$ ipython --no-banner

In [1]: import numpy as np

In [2]: from numpy import linalg as LA

In [3]: np.set_printoptions(precision=3, suppress=True, linewidth=160)

In [4]: Y = np.array([[1, 2, -2, -3, 1],
   ...:     [2, -1, 0, 0, 1],
   ...:     [0, -3, 1, 2, -3],
   ...:     [3, 1, 0, -3, -2],
   ...:     [2, -3, 3, -3, 3]])

In [5]: W0 = np.triu(Y)

In [6]: W0
Out[6]: 
array([[ 1,  2, -2, -3,  1],
       [ 0, -1,  0,  0,  1],
       [ 0,  0,  1,  2, -3],
       [ 0,  0,  0, -3, -2],
       [ 0,  0,  0,  0,  3]])

In [7]: th = np.radians(180)

In [8]: R = np.eye(5)

In [9]: R[1, 1] = R[4, 4] = np.cos(th)

In [10]: R[1, 4], R[4, 1] = -np.sin(th), np.sin(th)

In [11]: R.round(3) + 0
Out[11]: 
array([[ 1.,  0.,  0.,  0.,  0.],
       [ 0., -1.,  0.,  0.,  0.],
       [ 0.,  0.,  1.,  0.,  0.],
       [ 0.,  0.,  0.,  1.,  0.],
       [ 0.,  0.,  0.,  0., -1.]])

In [12]: Y = W0 @ R.T

In [13]: LA.svd(W0, compute_uv=False), LA.svd(Y, compute_uv=False)
Out[13]: 
(array([5.604, 4.597, 1.999, 0.62 , 0.282]),
 array([5.604, 4.597, 1.999, 0.62 , 0.282]))

In [14]: Y.round(3) + 0
Out[14]: 
array([[ 1., -2., -2., -3., -1.],
       [ 0.,  1.,  0.,  0., -1.],
       [ 0.,  0.,  1.,  2.,  3.],
       [ 0.,  0.,  0., -3.,  2.],
       [ 0.,  0.,  0.,  0., -3.]])

In [15]: np.abs(Y - W0).max(axis=0)
Out[15]: array([0., 4., 0., 0., 6.])

In [16]: X = np.loadtxt("w.csv", delimiter=",")

In [17]: X
Out[17]: 
array([[ 3., -2., -2., -3.],
       [ 0., -4., -3.,  3.],
       [ 0.,  0., -4., -4.],
       [ 0.,  0.,  0.,  4.]])

In [18]: O, R = LA.qr(X)

In [19]: np.trace(O @ O.T)
Out[19]: np.float64(4.0)

In [20]: np.allclose(R.T @ R, X.T @ X)
Out[20]: True

In [21]: u = np.array([1, -1, -3, -1])

In [22]: Y = X + np.outer(u, np.eye(4)[2])

In [23]: LA.matrix_rank(Y - X)
Out[23]: np.int64(1)

In [24]: x = np.array([2, 1, 1, -1])

In [25]: rhs = X @ x

In [26]: rhs
Out[26]: array([  5., -10.,   0.,  -4.])

In [27]: LA.solve(X, X[:, 0])
Out[27]: array([ 1., -0., -0.,  0.])

In [28]: LA.solve(X.T, X[3])
Out[28]: array([ 0., -0., -0.,  1.])

In [29]: LA.solve(X, 4 * rhs)
Out[29]: array([ 8.,  4.,  4., -4.])

In [30]: LA.solve(X, rhs)
Out[30]: array([ 2.,  1.,  1., -1.])

In [31]: ev, vecs = LA.eig(X)

In [32]: X @ vecs[:, 0] - ev[0] * vecs[:, 0]
Out[32]: array([0., 0., 0., 0.])

In [33]: ev
Out[33]: array([ 3., -4., -4.,  4.])

In [34]: np.sort(LA.eigvals(LA.inv(X)))
Out[34]: array([-0.25 , -0.25 ,  0.25 ,  0.333])

In [35]: np.prod(ev)
Out[35]: np.float64(192.0)

In [36]: np.sort(LA.eigvals(X @ X))
Out[36]: array([ 9., 16., 16., 16.])

In [37]: (X - X.T) / 2
Out[37]: 
array([[ 0. , -1. , -1. , -1.5],
       [ 1. ,  0. , -1.5,  1.5],
       [ 1. ,  1.5,  0. , -2. ],
       [ 1.5, -1.5,  2. ,  0. ]])

In [38]: round(float(np.abs(LA.eigvals(X)).max()), 3)
Out[38]: 4.0

In [39]: round(LA.det(X), 3)
Out[39]: np.float64(192.0)

In [40]: np.allclose(X, X.T)
Out[40]: False

In [41]: X @ X
Out[41]: 
array([[  9.,   2.,   8., -19.],
       [  0.,  16.,  24.,  12.],
       [  0.,   0.,  16.,   0.],
       [  0.,   0.,   0.,  16.]])

In [42]: (X + X.T) / 2
Out[42]: 
array([[ 3. , -1. , -1. , -1.5],
       [-1. , -4. , -1.5,  1.5],
       [-1. , -1.5, -4. , -2. ],
       [-1.5,  1.5, -2. ,  4. ]])

In [43]: np.allclose(X @ X.T, X.T @ X)
Out[43]: False

In [44]: np.trace(X)
Out[44]: np.float64(-1.0)

In [45]: np.sort(np.abs(LA.eigvals(X)))
Out[45]: array([3., 4., 4., 4.])

In [46]: F = np.load("layer3.npy")

In [47]: F
Out[47]: 
array([[-1,  0,  1,  2,  3,  4,  5,  6,  7],
       [ 8,  9, 10, 11, 12, 13, 14, 15, 16],
       [17, 18, 19, 20, 21, 22, 23, 24, 25],
       [26, 27, 28, 29, 30, 31, 32, 33, 34],
       [35, 36, 37, 38, 39, 40, 41, 42, 43],
       [44, 45, 46, 47, 48, 49, 50, 51, 52],
       [53, 54, 55, 56, 57, 58, 59, 60, 61],
       [62, 63, 64, 65, 66, 67, 68, 69, 70],
       [71, 72, 73, 74, 75, 76, 77, 78, 79]])

In [48]: rk = LA.matrix_rank(F)

In [49]: rk
Out[49]: np.int64(2)

In [50]: null = LA.svd(F)[2][rk:].T

In [51]: [int(LA.matrix_rank(F[:i])) for i in range(1, len(F) + 1)]
Out[51]: [1, 2, 2, 2, 2, 2, 2, 2, 2]

In [52]: [int(LA.matrix_rank(np.delete(F, i, axis=0))) for i in range(9)]
Out[52]: [2, 2, 2, 2, 2, 2, 2, 2, 2]

In [53]: null.shape
Out[53]: (9, 7)

In [54]: np.allclose(F @ null, 0)
Out[54]: True

In [55]: [int(LA.matrix_rank(F[:, :j + 1])) for j in range(9)]
Out[55]: [1, 2, 2, 2, 2, 2, 2, 2, 2]

In [56]: np.abs(np.diag(LA.qr(F)[1])) > 1e-9
Out[56]: array([ True,  True, False, False, False, False, False, False, False])

In [57]: LA.lstsq(F[:-1].T, F[-1])[2]
Out[57]: np.int32(2)

In [58]: np.allclose(F[:-1].T @ LA.lstsq(F[:-1].T, F[-1])[0], F[-1])
Out[58]: True

In [59]: np.unique(F.round(6), axis=0).shape
Out[59]: (9, 9)

In [60]: LA.matrix_rank(F, rtol=0.1)
Out[60]: np.int64(1)

In [61]: LA.cond(F) > 100
Out[61]: np.True_

In [62]: np.argsort(-LA.norm(F, axis=0).round(6), kind="stable")[:3]
Out[62]: array([8, 7, 6])
